$ python -q
>>> import numpy as np
>>> import numpy.linalg as la
>>> np.set_printoptions(suppress=True, linewidth=140)
>>> J = np.load("data.npy")
>>> print(J)
[[-15.44 -20.3   13.59  -9.28   4.35]
 [-15.16 -17.53  14.02  -8.83   5.63]
 [-15.95 -20.3   16.25  -8.31   5.36]
 [-14.34 -20.71  15.29  -9.58   5.89]
 [-16.61 -20.56  15.06  -9.22   6.04]
 [-15.97 -20.54  15.91  -9.39   6.06]
 [-15.74 -19.66  15.    -8.83   4.7 ]
 [-14.95 -21.3   15.15 -11.7    4.29]
 [-14.25 -19.77  15.84 -11.3    4.48]
 [-14.8  -20.79  14.37 -10.96   6.93]
 [-15.62 -19.9   14.97 -11.8    4.66]
 [-14.37 -20.65  14.75 -11.57   4.6 ]
 [-12.69 -20.73  14.08 -10.89   4.65]
 [-15.91 -21.02  15.64 -10.67   4.67]
 [-14.92 -21.64  15.96 -10.29   4.82]
 [-12.66 -21.76  15.19 -10.59   3.9 ]
 [-15.88 -18.99  14.82 -11.01   6.88]]
>>> print(la.cond(J) > 100)
False
>>> print(round(float(la.norm(J, 2) / la.norm(J)), 2))
1.0
>>> print(np.round(np.abs(la.svd(J)[2][-1]), 2))
[0.33 0.43 0.83 0.06 0.09]
>>> print(la.matrix_rank(J, rtol=0.1))
1
>>> gram = J.T @ J
>>> print(np.round(la.svd(J, compute_uv=False) ** 2, 2))
[16988.      34.96    14.55     8.39     5.09]
>>> print(np.round(la.eigvalsh(gram)[::-1], 2))
[16988.      34.96    14.55     8.39     5.09]
>>> d = la.norm(J[:, None] - J[None], axis=-1)
>>> print(np.flatnonzero(d[1] < d.mean() / 2))
[1]
>>> print(la.matrix_rank(d ** 2))
7
>>> print(d.mean(axis=1).argmax())
1
>>> other = J / np.sqrt((J ** 2).mean(axis=1, keepdims=True))
>>> print(other[3].round(2))
[-1.02 -1.47  1.08 -0.68  0.42]
>>> print(la.matrix_rank(other) == la.matrix_rank(J))
True
>>> print(la.matrix_rank(J - J.mean(axis=1, keepdims=True)))
4
>>> F = np.load("sample5.npy")
>>> print(F.round(2))
[[ 1.    0.    0.    0.  ]
 [ 0.    0.31 -0.95  0.  ]
 [ 0.    0.95  0.31  0.  ]
 [ 0.    0.    0.    1.  ]]
>>> def softmax(z):
...     e = np.exp(z - z.max(axis=-1, keepdims=True))
...     return e / e.sum(axis=-1, keepdims=True)
... 
>>> print(np.round(softmax(10 * F[1]), 2) + 0)
[0.04 0.92 0.   0.04]
>>> print(np.round(softmax(F[1]), 2))
[0.27 0.36 0.1  0.27]
>>> att = F @ F.T / np.sqrt(4)
>>> print(np.round(softmax(att + np.triu(np.full(att.shape, -np.inf), 1)), 2))
[[1.   0.   0.   0.  ]
 [0.38 0.62 0.   0.  ]
 [0.27 0.27 0.45 0.  ]
 [0.22 0.22 0.22 0.35]]
>>> print(np.round(softmax(att), 2))
[[0.35 0.22 0.22 0.22]
 [0.22 0.35 0.22 0.22]
 [0.22 0.22 0.35 0.22]
 [0.22 0.22 0.22 0.35]]
>>> print(np.round(softmax(att)[1] @ F, 2))
[ 0.22  0.31 -0.27  0.22]
